$ python -q
>>> import numpy as np
>>> np.set_printoptions(precision=1, suppress=True, linewidth=120)
>>> tidy = lambda a: np.round(a, 1) + 0
>>> X = np.load("sample14.npy")
>>> X
array([[ 0, -1,  8,  2],
       [ 1,  0,  3, -3],
       [-8, -3,  0, -1],
       [-2,  3,  1,  0]])
>>> # skew-symmetric
>>> X.shape
(4, 4)
>>> np.unravel_index(np.abs(X).argmax(), X.shape)
(np.int64(0), np.int64(2))
>>> X - X[0]
array([[ 0,  0,  0,  0],
       [ 1,  1, -5, -5],
       [-8, -2, -8, -3],
       [-2,  4, -7, -2]])
>>> tidy(np.linalg.norm(X))
np.float64(13.3)
>>> np.abs(X).max()
np.int64(8)
>>> np.linalg.rank(X)
Traceback (most recent call last):
  File "<python-input-11>", line 1, in <module>
    np.linalg.rank(X)
    ^^^^^^^^^^^^^^
AttributeError: module 'numpy.linalg' has no attribute 'rank'
>>> P = np.triu(np.array([[-1, -2, -2, -2], [0, 3, -3, -1], [3, 3, 3, 2], [1, 3, -1, 1]]), 1) + np.eye(4)
>>> A2 = P @ X @ np.linalg.inv(P)
>>> P @ X - X @ P
array([[ 18.,   0., -11.,  -9.],
       [ 26.,   8.,   1.,  -1.],
       [ -4., -10., -23., -19.],
       [  0.,  -4.,   5.,  -3.]])
>>> np.linalg.matrix_rank(A2)
np.int64(4)
>>> np.trace(A2), np.trace(X)
(np.float64(0.0), np.int64(0))
>>> W0 = np.load("out1.npy")
>>> W0
array([[-17.8,  -5.3,  -6.2],
       [  8.9,   0.3,   4.6],
       [ 10.5,  -0.8,   6.1],
       [-10.6,   0.8,  -6.1],
       [-11.8,  -6.5,  -2.7],
       [  9.2,   8.6,   0.2],
       [  4. ,  -3.3,   3.9],
       [  5.8,  -0.9,   3.6],
       [ -5.4,  -3.8,  -0.7],
       [ 19.7,  -0.2,  10.4],
       [ -2. ,  -2.4,   0.2],
       [ -1.3,   1.1,  -1.3],
       [ 11.9,   6.3,   2.6],
       [  1.9,  -5.6,   4.4],
       [-20.3,  -3.3,  -8.9],
       [  5.1,   3.6,   0.8],
       [ -3.3,   6.8,  -5.6],
       [ -4.6,  -0.2,  -2.4],
       [-21.6,  -2.1, -10.4]])
>>> W2 = W0[[16, 10]].astype(float)
>>> for _ in range(4):
...     idx = np.linalg.norm(W0[:, None] - W2, axis=-1).argmin(axis=1)
...     W2 = np.array([W0[idx == j].mean(axis=0) for j in range(2)])
... 
>>> idx
array([0, 1, 1, 0, 0, 1, 1, 1, 0, 1, 1, 1, 1, 1, 0, 1, 0, 0, 0])
>>> tidy(W2)
array([[-11.9,  -1.7,  -5.4],
       [  6.7,   0.6,   3.2]])
>>> np.abs(W2[1] - W2[0]).argmax()
np.int64(0)
>>> x = np.array([1, 3, 1])
>>> target = W0 @ x
>>> tidy(np.linalg.solve(W0.T @ W0, W0.T @ target))
array([1., 3., 1.])
>>> tidy(np.linalg.lstsq(W0, target)[0])
array([1., 3., 1.])
>>> rng = np.random.default_rng(11117)
>>> target = target + 0.3 * rng.normal(size=19)
>>> tidy(target)
array([-39.7,  15. ,  14.3, -14.9, -34. ,  34.8,  -2.3,   7.1, -17. ,  29.7,  -8.6,   1.1,  33.4, -10.3, -38.5,  16.6,
        11.6,  -7.4, -39.1])
>>> beta, *_ = np.linalg.lstsq(W0, target)
>>> beta.round()
array([1., 3., 2.])
>>> tidy(W0.T @ (target - W0 @ beta))
array([0., 0., 0.])
>>> tidy(np.linalg.norm(target - W0 @ beta))
np.float64(1.5)
>>> U, sigma, Vt = np.linalg.svd(W0)
>>> tidy(sigma)
array([54. , 18.3,  0.4])
>>> A2 = U[:, :2] @ np.diag(sigma[:2]) @ Vt[:2]
>>> np.linalg.matrix_rank(A2)
np.int64(2)
>>> np.linalg.matrix_rank(W0, rtol=0.05)
np.int64(2)
>>> D = np.linalg.norm(W0[:, None] - W0[None], axis=-1)
>>> tidy(D[7])
array([25.9,  3.5,  5.3, 19.1, 19.5, 10.6,  3. ,  0. , 12.3, 15.5,  8.6,  8.9,  9.5,  6.2, 29. ,  5.3, 15.1, 12. ,
       30.8])
>>> tidy(np.linalg.norm(W0 - W0.mean(axis=0), axis=1))
array([18.3, 11.2, 13.3, 11.1, 12.5, 13.7,  7.3,  8. ,  5.5, 23.5,  2.3,  1.7, 14.9,  7.7, 21.2,  7.5,  9.1,  4. ,
       22.8])
>>> D.mean(axis=1).argmax()
np.int64(9)
>>> tidy(D[:5, :5])
array([[ 0. , 29.3, 31.2,  9.4,  7. ],
       [29.3,  0. ,  2.5, 22.2, 23. ],
       [31.2,  2.5,  0. , 24.4, 24.6],
       [ 9.4, 22.2, 24.4,  0. ,  8.1],
       [ 7. , 23. , 24.6,  8.1,  0. ]])
>>> np.flatnonzero(D[7] < D.mean() / 2)
array([ 1,  2,  6,  7, 13, 15])
>>> (D + 1e9 * np.eye(19)).round(6).argmin(axis=1)
array([14,  2,  1, 17,  0, 12,  7,  6, 10,  2,  8, 17,  5,  6, 18,  7, 11, 11, 14])
>>> D[7].round(6).argsort(kind="stable")[:4]
array([7, 6, 1, 2])
>>> A2 = np.c_[W0[:, :2] @ np.array([[-2, -7], [-5, 7]]), np.array([-1, -3, 0, 1, 1, -1, -2, 3, -2, 0, -3, -1, 2, -2, -3, -2, -1, 0, 1])]
>>> tidy(A2)
array([[  62.1,   87.5,   -1. ],
       [ -19.3,  -60.2,   -3. ],
       [ -17. ,  -79.1,    0. ],
       [  17.2,   79.8,    1. ],
       [  56.1,   37.1,    1. ],
       [ -61.4,   -4.2,   -1. ],
       [   8.5,  -51.1,   -2. ],
       [  -7.1,  -46.9,    3. ],
       [  29.8,   11.2,   -2. ],
       [ -38.4, -139.3,    0. ],
       [  16. ,   -2.8,   -3. ],
       [  -2.9,   16.8,   -1. ],
       [ -55.3,  -39.2,    2. ],
       [  24.2,  -52.5,   -2. ],
       [  57.1,  119. ,   -3. ],
       [ -28.2,  -10.5,   -2. ],
       [ -27.4,   70.7,   -1. ],
       [  10.2,   30.8,    0. ],
       [  53.7,  136.5,    1. ]])
>>> tidy(np.linalg.norm(A2 - W0 @ np.linalg.lstsq(W0, A2)[0], axis=0))
array([0. , 0. , 7.3])
>>> A = np.load("arr.npy")
>>> A
array([[5., 1., 1., 1.],
       [1., 5., 1., 1.],
       [1., 1., 5., 1.],
       [1., 1., 1., 5.]])
>>> # equal to its transpose
>>> x = np.array([0, -1, -1, -2])
>>> h1 = np.maximum(A @ x, 0)
>>> np.maximum(A @ (3 * x), 0)
array([0., 0., 0., 0.])
>>> np.maximum(A @ x, 0) - np.maximum(-A @ x, 0)
array([ -4.,  -8.,  -8., -12.])
>>> vals, V = np.linalg.eig(A)
>>> tidy(np.prod(vals))
np.float64(512.0)
>>> tidy(A @ V[:, 0] - vals[0] * V[:, 0])
array([0., 0., 0., 0.])
>>> tidy(vals)
array([4., 8., 4., 4.])
>>> vals, V = np.linalg.eigh(A)
>>> tidy(V.T @ A @ V)
array([[4., 0., 0., 0.],
       [0., 4., 0., 0.],
       [0., 0., 4., 0.],
       [0., 0., 0., 8.]])
>>> tidy(vals.sum()), np.trace(A)
(np.float64(20.0), np.float64(20.0))
>>> np.unique(vals.round(6) + 0, return_counts=True)[1]
array([3, 1])
>>> tidy(np.abs(V[:, -1]))
array([0.5, 0.5, 0.5, 0.5])
>>> tidy(np.linalg.eigvalsh(A @ A))
array([16., 16., 16., 64.])
>>> A.inv()
Traceback (most recent call last):
  File "<python-input-68>", line 1, in <module>
    A.inv()
    ^^^^^
AttributeError: 'numpy.ndarray' object has no attribute 'inv'
>>> (A - A.T) / 2
array([[0., 0., 0., 0.],
       [0., 0., 0., 0.],
       [0., 0., 0., 0.],
       [0., 0., 0., 0.]])
>>> np.allclose(A, A.T)
True
>>> np.trace(A)
np.float64(20.0)
>>> tidy(np.linalg.det(A))
np.float64(512.0)
>>> assert A == A.T
Traceback (most recent call last):
  File "<python-input-73>", line 1, in <module>
    assert A == A.T
           ^^^^^^^^
ValueError: The truth value of an array with more than one element is ambiguous. Use a.any() or a.all()
>>> A @ A
array([[28., 12., 12., 12.],
       [12., 28., 12., 12.],
       [12., 12., 28., 12.],
       [12., 12., 12., 28.]])
>>> m1 = np.loadtxt("mat.csv", delimiter=",")
>>> tidy(m1)
array([[ 4.1,  2.1,  4.5],
       [ 3.4,  1.4,  4.8],
       [ 4.5,  2.5,  4.2],
       [ 4.3,  2.3,  4.4],
       [ 7.8,  5.8,  2.6],
       [ 5.1,  3.1,  4. ],
       [ 4.7,  2.7,  4.1],
       [ 4.2,  2.2,  4.4],
       [ 6.6,  4.6,  3.2],
       [ 7.8,  5.8,  2.6],
       [ 3.2,  1.2,  4.9],
       [ 1.8, -0.2,  5.6],
       [ 7.8,  5.8,  2.6],
       [ 1.8, -0.2,  5.6],
       [ 5. ,  3. ,  4. ],
       [ 6.2,  4.2,  3.4],
       [ 2. ,  0. ,  5.5],
       [ 2.6,  0.6,  5.2]])
>>> W2 = m1[[0, 6]].astype(float)
>>> for _ in range(3):
...     idx = np.linalg.norm(m1[:, None] - W2, axis=-1).argmin(axis=1)
...     W2 = np.array([m1[idx == j].mean(axis=0) for j in range(2)])
... 
>>> idx
array([0, 0, 0, 0, 1, 1, 0, 0, 1, 1, 0, 0, 1, 0, 1, 1, 0, 0])
>>> np.abs(W2[1] - W2[0]).argmax()
np.int64(1)
>>> Ac = m1 - m1.mean(axis=0)
>>> U, sigma, Vt = np.linalg.svd(Ac, full_matrices=False)
>>> (np.sign(U[:, 0]) == np.sign(U[0, 0])).astype(int)
array([1, 1, 1, 1, 0, 0, 0, 1, 0, 0, 1, 1, 0, 1, 0, 0, 1, 1])
>>> tidy((sigma ** 2).sum() ** 2 / (sigma ** 4).sum())
np.float64(1.0)
>>> np.searchsorted(np.cumsum(sigma ** 2) / (sigma ** 2).sum(), 0.9) + 1
np.int64(1)
>>> tidy(Ac.mean(axis=0))
array([0., 0., 0.])
>>> tidy(sigma ** 2 / (sigma ** 2).sum())
array([1., 0., 0.])
>>> tidy(Vt[0] * np.sign(Vt[0, np.abs(Vt[0]).argmax()]))
array([ 0.7,  0.7, -0.3])
